% ipython --no-banner

In [1]: import numpy as np

In [2]: from numpy import linalg as LA

In [3]: np.set_printoptions(precision=1, suppress=True, linewidth=160)

In [4]: out = np.array([[2, 0], [1, 0]])

In [5]: basis = np.array([[1, 0, 2], [1, 0, 2], [3, 3, 1]])

In [6]: E = np.kron(out, basis)

In [7]: print(E)
[[2 0 4 0 0 0]
 [2 0 4 0 0 0]
 [6 6 2 0 0 0]
 [1 0 2 0 0 0]
 [1 0 2 0 0 0]
 [3 3 1 0 0 0]]

In [8]: print(LA.lstsq(E[:-1].T, E[-1])[2])
2

In [9]: print(np.unique(E.round(6), axis=0).shape)
(4, 6)

In [10]: print(np.round(E @ LA.pinv(E) @ E, 1) + 0)
[[2. 0. 4. 0. 0. 0.]
 [2. 0. 4. 0. 0. 0.]
 [6. 6. 2. 0. 0. 0.]
 [1. 0. 2. 0. 0. 0.]
 [1. 0. 2. 0. 0. 0.]
 [3. 3. 1. 0. 0. 0.]]

In [11]: print(np.abs(np.diag(LA.qr(E)[1])) > 1e-9)
[ True  True False False False False]

In [12]: print(np.allclose(E[:-1].T @ LA.lstsq(E[:-1].T, E[-1])[0], E[-1]))
True

In [13]: F = np.loadtxt("a.csv", delimiter=",")

In [14]: print(F)
[[ 0.  2. -4.]
 [-2.  0.  6.]
 [ 4. -6.  0.]]

In [15]: rank = LA.matrix_rank(E)

In [16]: print(rank)
2

In [17]: N = LA.svd(E)[2][rank:].T

In [18]: print(np.round(E @ N, 1) + 0)
[[0. 0. 0. 0.]
 [0. 0. 0. 0.]
 [0. 0. 0. 0.]
 [0. 0. 0. 0.]
 [0. 0. 0. 0.]
 [0. 0. 0. 0.]]

In [19]: print([int(LA.matrix_rank(np.delete(E, i, axis=0))) for i in range(6)])
[2, 2, 2, 2, 2, 2]

In [20]: print(LA.matrix_rank(E.T @ E), LA.matrix_rank(E @ E.T))
2 2

In [21]: print(N.shape)
(6, 4)

In [22]: print([int(LA.matrix_rank(E[:, :j + 1])) for j in range(6)])
[1, 2, 2, 2, 2, 2]

In [23]: print(N @ N.T)
[[ 0.5 -0.4 -0.3  0.   0.   0. ]
 [-0.4  0.4  0.2  0.   0.   0. ]
 [-0.3  0.2  0.1  0.   0.   0. ]
 [ 0.   0.   0.   1.   0.   0. ]
 [ 0.   0.   0.   0.   1.   0. ]
 [ 0.   0.   0.   0.   0.   1. ]]

In [24]: print([int(LA.matrix_rank(E[:i])) for i in range(1, len(E) + 1)])
[1, 1, 2, 2, 2, 2]
